$ python -q
>>> import numpy as np
>>> np.set_printoptions(precision=3, suppress=True, linewidth=120)
>>> feats = np.load("test9.npy")
>>> feats
array([[-0.118,  0.079,  3.889,  1.03 ,  0.033,  2.294,  0.22 , -0.017],
       [-0.02 ,  0.167,  0.517, -0.732, -0.02 , -1.831,  0.348,  0.017],
       [ 0.028, -0.049,  1.771,  0.26 ,  0.174,  0.772, -0.054, -0.015],
       [ 0.033, -0.151,  0.394, -0.652,  0.213, -2.236, -0.162, -0.01 ],
       [-0.005, -0.068,  0.352,  1.178,  0.134,  0.27 ,  0.369, -0.001],
       [-0.023, -0.062, -2.69 , -1.361, -0.113, -0.972,  0.491,  0.029],
       [ 0.   , -0.029, -0.061, -0.001,  0.159,  1.091,  0.162, -0.019],
       [-0.025,  0.057,  0.023,  0.293,  0.021, -0.758,  0.174,  0.05 ],
       [ 0.062, -0.111, -3.969, -1.067,  0.165,  0.819, -0.23 ,  0.016],
       [-0.001, -0.015,  2.43 , -0.214,  0.051,  0.007, -0.135, -0.014],
       [-0.025,  0.029,  2.743,  0.569,  0.011, -1.619, -0.184,  0.007],
       [-0.046,  0.094, -1.279, -0.304, -0.186,  1.2  , -0.707,  0.045],
       [-0.062, -0.157, -2.497,  0.505,  0.11 , -2.531,  0.117, -0.022],
       [ 0.003,  0.074,  7.363, -1.345,  0.182,  3.466,  0.633, -0.008],
       [-0.007,  0.02 ,  2.332, -1.046,  0.124,  2.23 , -0.096, -0.031],
       [ 0.064,  0.188,  5.768,  0.688,  0.024, -0.742, -0.474, -0.011],
       [ 0.   ,  0.025,  3.476,  0.051,  0.137,  0.147,  0.266,  0.035],
       [-0.026, -0.096,  4.288, -0.436,  0.084,  1.012,  0.018, -0.028],
       [-0.078, -0.079,  0.677,  0.222,  0.271, -1.009,  0.134, -0.002],
       [-0.008,  0.032, -2.127,  0.281,  0.231,  1.521,  0.016, -0.003],
       [ 0.031, -0.112, -3.897, -0.481, -0.073, -3.58 , -0.015, -0.023],
       [ 0.031, -0.222, -1.128,  0.769,  0.1  ,  1.302, -0.201, -0.015],
       [-0.012,  0.082, -0.862, -1.596, -0.044, -0.308, -0.234, -0.034],
       [-0.001,  0.028,  3.168, -0.194, -0.112,  0.035, -0.368,  0.032],
       [ 0.033,  0.136, -0.002,  0.778, -0.147, -0.362,  0.41 ,  0.046],
       [ 0.113, -0.095, -3.342,  0.945, -0.069, -0.259,  0.446, -0.033],
       [-0.015, -0.003, -0.205, -0.57 ,  0.052, -1.553,  0.176, -0.019],
       [-0.005, -0.009, -2.523, -1.302, -0.176,  0.273, -0.305, -0.024],
       [ 0.031, -0.134,  0.251, -1.441, -0.339,  0.233,  0.85 , -0.02 ],
       [ 0.002,  0.006, -2.47 ,  0.697,  0.075, -0.221,  0.259,  0.027],
       [-0.058, -0.018,  2.954, -1.022, -0.059, -0.583, -0.537,  0.002],
       [-0.024, -0.087,  2.512,  0.036, -0.451, -1.262, -0.008,  0.007],
       [-0.037, -0.028, -0.451,  0.214, -0.213, -0.587,  0.043,  0.016],
       [ 0.061, -0.211, -6.483, -1.482,  0.143,  1.256, -0.166,  0.036],
       [ 0.002, -0.054, -0.175,  1.712,  0.082,  1.124,  0.283,  0.054],
       [ 0.074,  0.201,  2.696, -1.163, -0.342,  0.879,  0.373, -0.032]])
>>> Ac = (feats - feats.mean(axis=0)) / feats.std(axis=0)
>>> np.argwhere(np.abs(Ac) > 2)
array([[ 0,  0],
       [11,  6],
       [13,  2],
       [13,  5],
       [20,  5],
       [21,  1],
       [25,  0],
       [28,  4],
       [28,  6],
       [31,  4],
       [33,  2],
       [34,  3],
       [34,  7],
       [35,  1],
       [35,  4]])
>>> Ac.std(axis=0)
array([1., 1., 1., 1., 1., 1., 1., 1.])
>>> coef = np.linalg.lstsq(np.delete(Ac, 5, axis=1), Ac[:, 5])[0]
>>> coef
array([ 0.116,  0.056,  0.291, -0.141,  0.26 ,  0.083,  0.085])
>>> np.abs(coef).argmax()
np.int64(2)
>>> round(float(1 - np.var(Ac[:, 5] - np.delete(Ac, 5, axis=1) @ coef)), 3)
0.152
>>> Ac = feats - feats.mean(axis=1)
Traceback (most recent call last):
  File "<python-input-11>", line 1, in <module>
    Ac = feats - feats.mean(axis=1)
         ~~~~~~^~~~~~~~~~~~~~~~~~~~
ValueError: operands could not be broadcast together with shapes (36,8) (36,) 
>>> Ac = feats - feats.mean(axis=0)
>>> U, sv, Vt = np.linalg.svd(Ac, full_matrices=False)
>>> np.round(Vt[0] * np.sign(Vt[0, np.abs(Vt[0]).argmax()]), 3) + 0
array([-0.004,  0.017,  0.986,  0.024,  0.   ,  0.164,  0.004, -0.001])
>>> np.searchsorted(np.cumsum(sv ** 2) / (sv ** 2).sum(), 0.9) + 1
np.int64(2)
>>> sv
array([17.572,  8.196,  5.158,  1.971,  0.966,  0.512,  0.254,  0.142])
>>> D = np.linalg.norm(feats[:, None] - feats[None], axis=-1)
>>> np.flatnonzero(D[11] < D.mean() / 2)
array([ 6, 11, 19, 21, 27])
>>> (D + 1e9 * np.eye(36)).round(6).argmin(axis=1)
array([17,  3,  9,  1, 24, 27, 21, 32, 27, 23, 31, 21, 20, 17, 35, 17, 23, 16,  7, 21, 12, 19, 28,  9,  7, 29,  1,  5,
       22, 25, 23, 10,  7,  8,  4,  9])
>>> D[:5, :5]
array([[0.   , 5.615, 2.744, 5.985, 4.086],
       [5.615, 0.   , 3.095, 0.778, 2.858],
       [2.744, 3.095, 0.   , 3.435, 1.814],
       [5.985, 0.778, 3.435, 0.   , 3.151],
       [4.086, 2.858, 1.814, 3.151, 0.   ]])
>>> D.mean(axis=1).argmax()
np.int64(13)
>>> labels = feats[:, 6] > np.median(feats[:, 6])
>>> u = feats[labels].mean(axis=0) - feats[~labels].mean(axis=0)
>>> round(float((((feats - feats.mean(axis=0)) @ u > 0) == labels).mean()), 3)
0.667
>>> out = np.array([[1.3, -0.2, -0.3],
...     [0.6, 1.2, 2.4],
...     [-0.8, 0.2, 0.6],
...     [-0.8, -2.4, 0.6],
...     [-0.5, -0.1, -2.3],
...     [0.1, -0.9, 0.8],
...     [0.7, -1.0, -0.4]])
>>> W2 = np.array([[-1.2, 0.9, 1.7, 0.1, -1.1, 0.2, 0.5, 0.0, -0.2],
...     [-0.3, -0.3, 0.7, -1.1, -2.4, 1.3, 0.7, -0.1, 0.6],
...     [-1.9, -0.5, -1.6, -0.3, 1.4, -0.5, 0.9, 0.1, -1.3]])
>>> X = out @ W2
>>> X
array([[-0.93,  1.38,  2.55,  0.44, -1.37,  0.15,  0.24, -0.01,  0.01],
       [-5.64, -1.02, -1.98, -1.98, -0.18,  0.48,  3.3 ,  0.12, -2.52],
       [-0.24, -1.08, -2.18, -0.48,  1.24, -0.2 ,  0.28,  0.04, -0.5 ],
       [ 0.54, -0.3 , -4.  ,  2.38,  7.48, -3.58, -1.54,  0.3 , -2.06],
       [ 5.  ,  0.73,  2.76,  0.75, -2.43,  0.92, -2.39, -0.22,  3.03],
       [-1.37, -0.04, -1.74,  0.76,  3.17, -1.55,  0.14,  0.17, -1.6 ],
       [ 0.22,  1.13,  1.13,  1.29,  1.07, -0.96, -0.71,  0.06, -0.22]])
>>> np.count_nonzero(X)
np.int64(63)
>>> X.sum(axis=1)
array([ 2.46, -9.42, -3.12, -0.78,  8.15, -2.06,  3.01])
>>> np.linalg.matrix_rank(X)
np.int64(3)
>>> X[:, 9]
Traceback (most recent call last):
  File "<python-input-32>", line 1, in <module>
    X[:, 9]
    ~^^^^^^
IndexError: index 9 is out of bounds for axis 1 with size 9
>>> X.shape
(7, 9)
>>> np.unravel_index(np.abs(X).argmax(), X.shape)
(np.int64(3), np.int64(4))
>>> X.sum(axis=0)
array([-2.42,  0.8 , -3.46,  3.16,  8.98, -4.74, -0.68,  0.46, -3.86])
>>> round(np.linalg.norm(X), 3)
np.float64(16.066)
>>> X.mean(axis=0)
array([-0.346,  0.114, -0.494,  0.451,  1.283, -0.677, -0.097,  0.066, -0.551])
>>> data = np.load("w.npy")
>>> data
array([[0, 0, 1, 0, 0, 1, 1, 1],
       [0, 0, 1, 0, 1, 0, 0, 0],
       [1, 1, 0, 0, 0, 0, 0, 0],
       [0, 0, 0, 0, 0, 0, 1, 0],
       [0, 1, 0, 0, 0, 1, 0, 1],
       [1, 0, 0, 0, 1, 0, 1, 0],
       [1, 0, 0, 1, 0, 1, 0, 0],
       [1, 0, 0, 0, 1, 0, 0, 0]])
>>> data @ data
array([[4, 1, 0, 1, 2, 1, 1, 0],
       [1, 2, 0, 0, 0, 1, 0, 1],
       [0, 0, 2, 0, 1, 1, 1, 1],
       [1, 0, 0, 1, 0, 1, 0, 0],
       [2, 0, 1, 0, 3, 0, 1, 0],
       [1, 1, 1, 1, 0, 3, 1, 2],
       [1, 0, 1, 0, 1, 1, 3, 1],
       [0, 1, 1, 0, 0, 2, 1, 2]])
>>> Lm = np.diag(data.sum(axis=1)) - data
>>> (np.linalg.eigvalsh(Lm) < 1e-8).sum()
np.int64(1)
>>> Lm
array([[ 4,  0, -1,  0,  0, -1, -1, -1],
       [ 0,  2, -1,  0, -1,  0,  0,  0],
       [-1, -1,  2,  0,  0,  0,  0,  0],
       [ 0,  0,  0,  1,  0,  0, -1,  0],
       [ 0, -1,  0,  0,  3, -1,  0, -1],
       [-1,  0,  0,  0, -1,  3, -1,  0],
       [-1,  0,  0, -1,  0, -1,  3,  0],
       [-1,  0,  0,  0, -1,  0,  0,  2]])
>>> np.abs(np.diag(np.linalg.qr(Lm)[1])) > 1e-9
array([ True,  True,  True,  True,  True,  True,  True, False])
>>> np.linalg.lstsq(Lm[:-1].T, Lm[-1])[2]
np.int32(7)
